% python3 -q
>>> import numpy as np
>>> np.set_printoptions(precision=2, suppress=True, linewidth=140)
>>> def rnd(a):
...     return np.round(a, 2) + 0
... 
>>> E = np.load("dump.npy")
>>> E
array([[-1, -1, -8,  7, -1],
       [-1, -1, -1, -8,  7],
       [ 7, -1, -1, -1, -8],
       [-8,  7, -1, -1, -1],
       [-1, -8,  7, -1, -1]])
>>> rnd(np.linalg.eigvals(E))
array([ 0.31+14.27j,  0.31-14.27j, -4.   +0.j  , -0.81 +8.82j, -0.81 -8.82j])
>>> np.kron(np.eye(2, dtype=int), E)
array([[-1, -1, -8,  7, -1,  0,  0,  0,  0,  0],
       [-1, -1, -1, -8,  7,  0,  0,  0,  0,  0],
       [ 7, -1, -1, -1, -8,  0,  0,  0,  0,  0],
       [-8,  7, -1, -1, -1,  0,  0,  0,  0,  0],
       [-1, -8,  7, -1, -1,  0,  0,  0,  0,  0],
       [ 0,  0,  0,  0,  0, -1, -1, -8,  7, -1],
       [ 0,  0,  0,  0,  0, -1, -1, -1, -8,  7],
       [ 0,  0,  0,  0,  0,  7, -1, -1, -1, -8],
       [ 0,  0,  0,  0,  0, -8,  7, -1, -1, -1],
       [ 0,  0,  0,  0,  0, -1, -8,  7, -1, -1]])
>>> x0 = np.array([-2, -2, 0, 1, 3])
>>> a = np.maximum(E @ x0, 0)
>>> a
array([ 8, 17,  0,  0, 14])
>>> B = E / np.linalg.norm(E, axis=1, keepdims=True)
>>> cov = B @ B.T
>>> rnd(np.degrees(np.arccos(np.clip(cov[3, 2], -1, 1))))
np.float64(117.19)
>>> np.argwhere(np.triu(np.abs(cov) > 0.95, 1))
array([], shape=(0, 2), dtype=int64)
>>> A = np.load("m.npy")
>>> A
array([[-0.89,  1.17, -0.02, -0.2 , -0.42, -0.46,  0.4 , -0.72, -0.35],
       [-0.7 ,  1.  ,  0.  , -0.2 , -0.4 , -0.6 ,  0.4 , -0.7 , -0.3 ],
       [ 0.9 ,  1.5 , -0.7 , -0.2 ,  0.3 ,  0.1 , -0.5 , -0.5 ,  1.5 ]])
>>> left, sig, vt = np.linalg.svd(A)
>>> np.argmax(sig[:-1] / (sig[1:] + 1e-6)) + 1
np.int64(2)
>>> B = left[:, :2] @ np.diag(sig[:2]) @ vt[:2]
>>> np.linalg.matrix_rank(A, rtol=0.05)
np.int64(3)
>>> rnd(np.linalg.norm(A - B) / np.linalg.norm(A))
np.float64(0.05)
>>> f, v = A[0], A[2]
>>> rnd(f @ f)
np.float64(3.39)
>>> pr = (f @ v) / (f @ f) * f
>>> np.linalg.matrix_rank(np.outer(f, v))
np.int64(1)
>>> ang = np.radians(120)
>>> r_ = np.eye(9)
>>> r_[1, 1] = r_[8, 8] = np.cos(ang)
>>> r_[1, 8], r_[8, 1] = -np.sin(ang), np.sin(ang)
>>> rnd(r_)
array([[ 1.  ,  0.  ,  0.  ,  0.  ,  0.  ,  0.  ,  0.  ,  0.  ,  0.  ],
       [ 0.  , -0.5 ,  0.  ,  0.  ,  0.  ,  0.  ,  0.  ,  0.  , -0.87],
       [ 0.  ,  0.  ,  1.  ,  0.  ,  0.  ,  0.  ,  0.  ,  0.  ,  0.  ],
       [ 0.  ,  0.  ,  0.  ,  1.  ,  0.  ,  0.  ,  0.  ,  0.  ,  0.  ],
       [ 0.  ,  0.  ,  0.  ,  0.  ,  1.  ,  0.  ,  0.  ,  0.  ,  0.  ],
       [ 0.  ,  0.  ,  0.  ,  0.  ,  0.  ,  1.  ,  0.  ,  0.  ,  0.  ],
       [ 0.  ,  0.  ,  0.  ,  0.  ,  0.  ,  0.  ,  1.  ,  0.  ,  0.  ],
       [ 0.  ,  0.  ,  0.  ,  0.  ,  0.  ,  0.  ,  0.  ,  1.  ,  0.  ],
       [ 0.  ,  0.87,  0.  ,  0.  ,  0.  ,  0.  ,  0.  ,  0.  , -0.5 ]])
>>> B = A @ r_.T
>>> rnd(np.linalg.det(r_)), np.trace(r_)
(np.float64(1.0), np.float64(6.0))
>>> rnd(np.linalg.svd(A, compute_uv=False)), rnd(np.linalg.svd(B, compute_uv=False))
(array([2.64, 2.38, 0.17]), array([2.64, 2.38, 0.17]))
>>> rnd(B)
array([[-0.89, -0.28, -0.02, -0.2 , -0.42, -0.46,  0.4 , -0.72,  1.19],
       [-0.7 , -0.24,  0.  , -0.2 , -0.4 , -0.6 ,  0.4 , -0.7 ,  1.02],
       [ 0.9 , -2.05, -0.7 , -0.2 ,  0.3 ,  0.1 , -0.5 , -0.5 ,  0.55]])
>>> x0 = np.array([0, -1, 1, -2, 1, 0, -2, -1, 1])
>>> np.sign((A @ x0).round(6))
array([-1., -1.,  1.])
>>> A * x0
array([[-0.  , -1.17, -0.02,  0.4 , -0.42, -0.  , -0.8 ,  0.72, -0.35],
       [-0.  , -1.  ,  0.  ,  0.4 , -0.4 , -0.  , -0.8 ,  0.7 , -0.3 ],
       [ 0.  , -1.5 , -0.7 ,  0.4 ,  0.3 ,  0.  ,  1.  ,  0.5 ,  1.5 ]])
>>> rnd(np.einsum("ij,j->i", A, x0))
array([-1.64, -1.4 ,  1.5 ])
>>> rnd(A @ (2 * x0))
array([-3.28, -2.8 ,  3.  ])
>>> rng = np.random.default_rng(15870)
>>> ang = rng.uniform(0, 2 * np.pi, 24)
>>> q, _ = np.linalg.qr(np.array([[-0.2, -2.1], [0.4, 1.2], [-0.4, 2.0]]))
>>> feats = 5 * np.c_[np.cos(ang), np.sin(ang)] @ q.T
>>> rnd(feats)
array([[ 0.68,  1.57, -4.7 ],
       [ 3.37, -3.67,  0.41],
       [-2.89,  3.76, -1.59],
       [-1.03,  2.95, -3.9 ],
       [-2.65,  0.71,  4.18],
       [ 3.55, -3.51, -0.32],
       [ 3.66, -3.09, -1.42],
       [-1.51,  3.25, -3.49],
       [ 1.11,  1.14, -4.74],
       [ 2.51, -0.51, -4.3 ],
       [ 2.48, -0.48, -4.31],
       [ 3.49, -3.58, -0.06],
       [ 0.92, -2.87,  3.99],
       [-3.62,  3.36,  0.78],
       [ 3.65, -2.89, -1.82],
       [-1.7 , -0.51,  4.67],
       [-2.15,  3.56, -2.77],
       [-1.62,  3.31, -3.38],
       [-1.51,  3.24, -3.49],
       [-2.52,  3.69, -2.25],
       [ 2.92, -1.13, -3.9 ],
       [-1.15,  3.03, -3.81],
       [ 3.41, -2.05, -3.03],
       [ 1.62,  0.6 , -4.69]])
>>> # looks like rank 2
>>> lab = feats[:, 1] > np.median(feats[:, 1])
>>> f = feats[lab].mean(axis=0) - feats[~lab].mean(axis=0)
>>> (((feats - feats.mean(axis=0)) @ f > 0) == lab).mean()
np.float64(1.0)
>>> np.argsort(-np.abs(f).round(6), kind="stable")
array([1, 0, 2])
>>> cov = np.cov(feats, rowvar=False)
>>> rnd(np.corrcoef(feats.T))
array([[ 1.  , -0.87, -0.17],
       [-0.87,  1.  , -0.34],
       [-0.17, -0.34,  1.  ]])
>>> np.argwhere(np.triu(np.abs(np.corrcoef(feats.T)) > 0.8, 1))
array([[0, 1]])
>>> rnd(np.corrcoef(feats[:, 2], feats[:, 0])[0, 1])
np.float64(-0.17)
>>> rnd(np.linalg.eigvalsh(cov)[::-1])
array([13.33,  8.87,  0.  ])
>>> rnd(cov)
array([[ 6.41, -6.02, -1.24],
       [-6.02,  7.53, -2.72],
       [-1.24, -2.72,  8.25]])
